% python3 -q
>>> import numpy as np
>>> np.set_printoptions(suppress=True, linewidth=120)
>>> X = np.load("data.npy")
>>> X
array([[-0.8,  0.9,  0.3, -1.6],
       [ 1.3, -1.5, -1.7,  0.9],
       [ 0.2,  0. ,  0.9, -0.3],
       [ 0.5, -0.1, -0.6, -0.4]])
>>> T = np.stack([X, -3 * X, X[::-1]])
>>> np.linalg.matrix_rank(T)
array([4, 4, 4])
>>> np.round(T.sum(axis=0), 1)
array([[ 2.1, -1.9, -1.2,  2.8],
       [-2.4,  3. ,  4.3, -2.1],
       [ 0.9, -1.5, -3.5,  1.5],
       [-1.8,  1.1,  1.5, -0.8]])
>>> np.linalg.matrix_rank(T.reshape(3, -1))
np.int64(2)
>>> np.round(np.einsum("bij,cij->bc", T, T), 1)
array([[ 13.5, -40.4,  -3.1],
       [-40.4, 121.1,   9.4],
       [ -3.1,   9.4,  13.5]])
>>> rng = np.random.default_rng(49258)
>>> labels = rng.permutation(4)
>>> labels
array([3, 2, 1, 0])
>>> other = X[labels][:, labels]
>>> np.allclose(other, X)
False
>>> round(float(np.linalg.det(other)), 1), np.round(np.linalg.det(X[labels]), 1)
(-0.8, np.float64(-0.8))
>>> E = np.array([[1, 0, 0], [0, 1, 0], [0, 0, 1]])
>>> # triangular: eigenvalues sit on the diagonal
>>> Q = E.astype(float).copy()
>>> for j in range(3):
...     Q[:, j] -= Q[:, :j] @ (Q[:, :j].T @ Q[:, j])
...     Q[:, j] /= np.linalg.norm(Q[:, j])
... 
>>> Q.T @ E
array([[1., 0., 0.],
       [0., 1., 0.],
       [0., 0., 1.]])
>>> r0, v = E[0], E[2]
>>> r0 @ v
np.int64(0)
>>> p = (r0 @ v) / (r0 @ r0) * r0
>>> round(float(np.linalg.norm(r0 + v) ** 2 + np.linalg.norm(r0 - v) ** 2), 1)
4.0
>>> v - p
array([0., 0., 1.])
>>> p
array([0., 0., 0.])
>>> np.linalg.matrix_rank(E - E[0, 0] * np.eye(3))
np.int64(0)
>>> np.round(np.sort(np.linalg.eigvals(E)), 1)
array([1., 1., 1.])
>>> [int(np.linalg.matrix_rank(np.linalg.matrix_power(E, p))) for p in range(1, 4)]
[3, 3, 3]
>>> mat = np.load("w.npy")
>>> mat
array([[ 1,  0,  0],
       [ 0,  2,  0],
       [ 0,  0, -1]])
>>> # triangular
>>> x = np.array([0, 5, 0])
>>> h = np.maximum(mat @ x, 0)
>>> mat * (h > 1e-9)[:, None]
array([[0, 0, 0],
       [0, 2, 0],
       [0, 0, 0]])
>>> np.maximum(mat @ (3 * x), 0)
array([ 0, 30,  0])
>>> np.round(np.tanh(mat @ x), 1)
array([0., 1., 0.])
>>> [round(float(np.linalg.det(mat[:i, :i])), 2) + 0 for i in range(1, 4)]
[1.0, 2.0, -2.0]
>>> np.all(np.linalg.eigvalsh(mat) > 0)
np.False_
>>> np.einsum("ij,ji->", mat, mat)
np.int64(6)
>>> np.round(np.linalg.det(mat.T), 1)
np.float64(-2.0)
>>> np.kron(np.eye(2, dtype=int), mat)
array([[ 1,  0,  0,  0,  0,  0],
       [ 0,  2,  0,  0,  0,  0],
       [ 0,  0, -1,  0,  0,  0],
       [ 0,  0,  0,  1,  0,  0],
       [ 0,  0,  0,  0,  2,  0],
       [ 0,  0,  0,  0,  0, -1]])
>>> np.round(np.linalg.eigvals(mat), 1)
array([ 1.,  2., -1.])
>>> round(np.linalg.eigvals(mat).sum().real, 1)
np.float64(2.0)
